% python3 -q
>>> import numpy as np
>>> np.set_printoptions(precision=1, suppress=True, linewidth=140, sign=" ")
>>> rnd = lambda a: np.round(a, 1) + 0
>>> A = np.array([[25, 0, 25], [0, 0, 0], [25, 0, 25]])
>>> A
array([[ 25,   0,  25],
       [  0,   0,   0],
       [ 25,   0,  25]])
>>> evals, evecs = np.linalg.eigh(A)
>>> vec = np.array([1, -2, 0])
>>> vec @ A @ vec / (vec @ vec), evals[0], evals[-1]
(np.float64(5.0), np.float64(0.0), np.float64(50.0))
>>> np.abs(A).sum(axis=1).max(), np.abs(evals).max()
(np.int64(50), np.float64(50.0))
>>> rnd(evecs * np.abs(evals) @ evecs.T)
array([[ 25.,   0.,  25.],
       [  0.,   0.,   0.],
       [ 25.,   0.,  25.]])
>>> (np.sign(evecs[:, -1].round(6)) == np.sign(evecs[0, -1].round(6))).astype(int)
array([ 1,  0,  1])
>>> Uu, sv, vt = np.linalg.svd(A)
>>> rnd(sv)
array([ 50.,   0.,   0.])
>>> np.argmax(sv[:-1] / (sv[1:] + 1e-6)) + 1
np.int64(1)
>>> out = Uu[:, :1] @ np.diag(sv[:1]) @ vt[:1]
>>> rnd(np.linalg.norm(A - out) / np.linalg.norm(A))
np.float64(0.0)
>>> print(rnd(out))
[[ 25.   0.  25.]
 [  0.   0.   0.]
 [ 25.   0.  25.]]
>>> print(rnd(np.abs(A - out).max()))
0.0
>>> rng = np.random.default_rng(28602)
>>> labels = rng.permutation(3)
>>> labels
array([ 1,  2,  0])
>>> out = A[labels][:, labels]
>>> rnd(np.linalg.det(out)), rnd(np.linalg.det(A[labels]))
(np.float64(0.0), np.float64(0.0))
>>> np.allclose(out, A)
False
>>> out
array([[  0,   0,   0],
       [  0,  25,  25],
       [  0,  25,  25]])
>>> np.diag(out)
array([  0,  25,  25])
>>> np.linalg.cond(A) > 100
np.True_
>>> print(np.linalg.matrix_rank(A, rtol=0.1))
1
>>> Q, _ = np.linalg.qr(np.array([[0.0, 0.1, -0.1, 1.0],
...     [-2.8, 0.8, -1.0, 0.2],
...     [0.0, 0.6, 1.4, -0.6],
...     [-0.6, -0.3, 0.6, -1.7]]))
>>> evecs, _ = np.linalg.qr(np.array([[0.1, -0.4, -0.4, 0.1, -0.9],
...     [-0.2, -0.1, 0.3, 0.5, -0.4],
...     [1.5, 0.5, -0.2, -0.7, 1.8],
...     [0.7, -1.0, -0.6, 0.4, -0.1],
...     [-1.0, -0.5, -0.1, -0.5, -0.2]]))
>>> sv = 3 * 0.9 ** np.arange(4)
>>> feats = Q[:, :4] * sv @ evecs[:4]
>>> rnd(feats)
array([[-1. , -1.8, -0.1, -0.2, -0.7],
       [-0.5, -0.8,  1.7,  1.1,  2. ],
       [ 1. , -0.2,  1.5,  1. , -1.6],
       [ 1.4, -1. , -1.3,  1. ,  0.8]])
>>> out = np.array([[-2, 8], [-6, -4]])
>>> basis = np.kron(out, feats)
>>> rnd(np.linalg.norm(basis, 2)), rnd(np.linalg.norm(out, 2) * np.linalg.norm(feats, 2))
(np.float64(27.1), np.float64(27.1))
>>> np.linalg.matrix_rank(basis)
np.int64(8)
>>> basis.shape
(8, 10)
